$ python3 -q
>>> import numpy as np
>>> from numpy import linalg as LA
>>> np.set_printoptions(precision=2, suppress=True, linewidth=160)
>>> arr = 0.2 ** np.abs(np.subtract.outer(np.arange(2), np.arange(2)))
>>> arr
array([[1. , 0.2],
       [0.2, 1. ]])
>>> # symmetric
>>> evals, V = LA.eigh(arr)
>>> LA.eigvalsh(arr @ arr)
array([0.64, 1.44])
>>> V @ np.diag(evals) @ V.T
array([[1. , 0.2],
       [0.2, 1. ]])
>>> np.round(V.T @ V, 2) + 0
array([[1., 0.],
       [0., 1.]])
>>> np.abs(V[:, -1])
array([0.71, 0.71])
>>> LA.eigvalsh(arr + -1 * np.eye(2))
array([-0.2,  0.2])
>>> np.round(V.T @ arr @ V, 2) + 0
array([[0.8, 0. ],
       [0. , 1.2]])
>>> feats = np.array([[0, 1, 1, 1], [1, 0, 1, 1], [1, 1, 0, 1], [1, 1, 1, 0]])
>>> # symmetric
>>> rng = np.random.default_rng(25618)
>>> M2 = feats + rng.integers(-2, 3, (4, 1)) @ rng.integers(-2, 3, (1, 4))
>>> M2
array([[-1, -1, -1, -1],
       [ 0, -2, -1, -1],
       [ 3,  5,  4,  5],
       [ 1,  1,  1,  0]])
>>> M2 - feats
array([[-1, -2, -2, -2],
       [-1, -2, -2, -2],
       [ 2,  4,  4,  4],
       [ 0,  0,  0,  0]])
>>> np.abs(M2 - feats).sum(axis=1)
array([ 7,  7, 14,  0])
>>> np.round(LA.svd(M2 - feats, compute_uv=False), 2) + 0
array([8.83, 0.  , 0.  , 0.  ])
>>> A = np.load("case12.npy")
>>> A
array([[ 9.64,  9.38,  9.48, 10.57],
       [ 6.96,  3.76,  3.77, -6.39]])
>>> blk = np.stack([arr, -2 * arr, arr[::-1]])
>>> LA.matrix_rank(blk)
array([2, 2, 2])
>>> blk.sum(axis=0)
array([[-0.8,  0.8],
       [ 0.8, -0.8]])
>>> LA.matrix_rank(A)
np.int64(2)
>>> A.sum(axis=1)
array([39.07,  8.1 ])
>>> np.unravel_index(np.abs(A).argmax(), A.shape)
(np.int64(0), np.int64(3))
>>> np.abs(A).max()
np.float64(10.57)
>>> np.diff(A, axis=0)
array([[ -2.68,  -5.62,  -5.71, -16.96]])
>>> def softmax(z):
...     e = np.exp(z - z.max(axis=-1, keepdims=True))
...     return e / e.sum(axis=-1, keepdims=True)
... 
>>> np.round(softmax(10 * A[1]), 2) + 0
array([1., 0., 0., 0.])
>>> np.round(softmax(A[1]), 2) + 0
array([0.92, 0.04, 0.04, 0.  ])
>>> att = A @ A.T / np.sqrt(4)
>>> softmax(att)[1] @ A
array([ 6.96,  3.76,  3.77, -6.39])
>>> ang = np.radians(45)
>>> r_ = np.eye(4)
>>> r_[1, 1] = r_[2, 2] = np.cos(ang)
>>> r_[1, 2], r_[2, 1] = -np.sin(ang), np.sin(ang)
>>> r_
array([[ 1.  ,  0.  ,  0.  ,  0.  ],
       [ 0.  ,  0.71, -0.71,  0.  ],
       [ 0.  ,  0.71,  0.71,  0.  ],
       [ 0.  ,  0.  ,  0.  ,  1.  ]])
>>> M2 = A @ r_.T
>>> np.allclose(LA.norm(A, axis=1), LA.norm(M2, axis=1))
True
>>> np.abs(M2 - A).max(axis=0)
array([0.  , 9.45, 3.86, 0.  ])
>>> LA.svd(A, compute_uv=False), LA.svd(M2, compute_uv=False)
(array([20., 10.]), array([20., 10.]))
>>> W0 = np.load("test17.npy")
>>> W0
array([[ 0,  4],
       [-4,  0]])
>>> labels = rng.permutation(2)
>>> labels
array([0, 1])
>>> M2 = W0[labels][:, labels]
>>> np.diag(M2)
array([0, 0])
